$ python -q
>>> import numpy as np
>>> np.set_printoptions(precision=2, suppress=True, linewidth=140)
>>> rnd = lambda a: np.round(a, 2) + 0
>>> B = np.array([[3, -3, 7, -2, 6], [5, -6, 6, 6, 7], [9, 8, 5, -4, 7]])
>>> X = B.T @ B
>>> X
array([[115,  33,  96, -12, 116],
       [ 33, 109, -17, -62,  -4],
       [ 96, -17, 110,   2, 119],
       [-12, -62,   2,  56,   2],
       [116,  -4, 119,   2, 134]])
>>> evals, vecs = np.linalg.eigh(X)
>>> rnd(np.linalg.eigvalsh(X @ X))
array([     0.  ,      0.  ,    525.51,  25349.29, 116869.2 ])
>>> rnd(np.abs(vecs[:, -1]))
array([0.56, 0.03, 0.55, 0.02, 0.62])
>>> np.abs(vecs[:, -1]).round(6).argmax()
np.int64(4)
>>> rnd(vecs.T @ X @ vecs)
array([[  0.  ,   0.  ,   0.  ,   0.  ,   0.  ],
       [  0.  ,   0.  ,   0.  ,   0.  ,   0.  ],
       [  0.  ,   0.  ,  22.92,   0.  ,   0.  ],
       [  0.  ,   0.  ,   0.  , 159.21,   0.  ],
       [  0.  ,   0.  ,   0.  ,   0.  , 341.86]])
>>> print(rnd(vecs.T @ vecs))
[[1. 0. 0. 0. 0.]
 [0. 1. 0. 0. 0.]
 [0. 0. 1. 0. 0.]
 [0. 0. 0. 1. 0.]
 [0. 0. 0. 0. 1.]]
>>> rnd(np.linalg.det(X.T))
np.float64(0.0)
>>> np.einsum("ij,ji->", X, X)
np.int64(142744)
>>> np.kron(np.eye(2, dtype=int), X)
array([[115,  33,  96, -12, 116,   0,   0,   0,   0,   0],
       [ 33, 109, -17, -62,  -4,   0,   0,   0,   0,   0],
       [ 96, -17, 110,   2, 119,   0,   0,   0,   0,   0],
       [-12, -62,   2,  56,   2,   0,   0,   0,   0,   0],
       [116,  -4, 119,   2, 134,   0,   0,   0,   0,   0],
       [  0,   0,   0,   0,   0, 115,  33,  96, -12, 116],
       [  0,   0,   0,   0,   0,  33, 109, -17, -62,  -4],
       [  0,   0,   0,   0,   0,  96, -17, 110,   2, 119],
       [  0,   0,   0,   0,   0, -12, -62,   2,  56,   2],
       [  0,   0,   0,   0,   0, 116,  -4, 119,   2, 134]])
>>> np.einsum("ii->", X)
np.int64(524)
>>> print(rnd(np.linalg.eigvals(X).sum().real))
524.0
>>> rnd(np.linalg.eigvals(X))
array([341.86, 159.21,  22.92,   0.  ,   0.  ])
>>> print(rnd(np.linalg.det(X[::-1])))
0.0
>>> evals, vecs = np.linalg.eigh(X)
>>> vec = np.array([1, 2, 0, 1, 0])
>>> rnd(vec @ X @ vec / (vec @ vec)), rnd(evals[0]), rnd(evals[-1])
(np.float64(77.83), np.float64(0.0), np.float64(341.86))
>>> rnd(vecs * np.maximum(evals, 0) @ vecs.T)
array([[115.,  33.,  96., -12., 116.],
       [ 33., 109., -17., -62.,  -4.],
       [ 96., -17., 110.,   2., 119.],
       [-12., -62.,   2.,  56.,   2.],
       [116.,  -4., 119.,   2., 134.]])
>>> vec @ X @ vec
np.int64(467)
>>> rnd(np.linalg.eigvalsh(X[1:, 1:]))
array([  0.  ,  16.86, 148.44, 243.7 ])
>>> (np.sign(vecs[:, -1].round(6)) == np.sign(vecs[0, -1].round(6))).astype(int)
array([1, 1, 1, 0, 1])
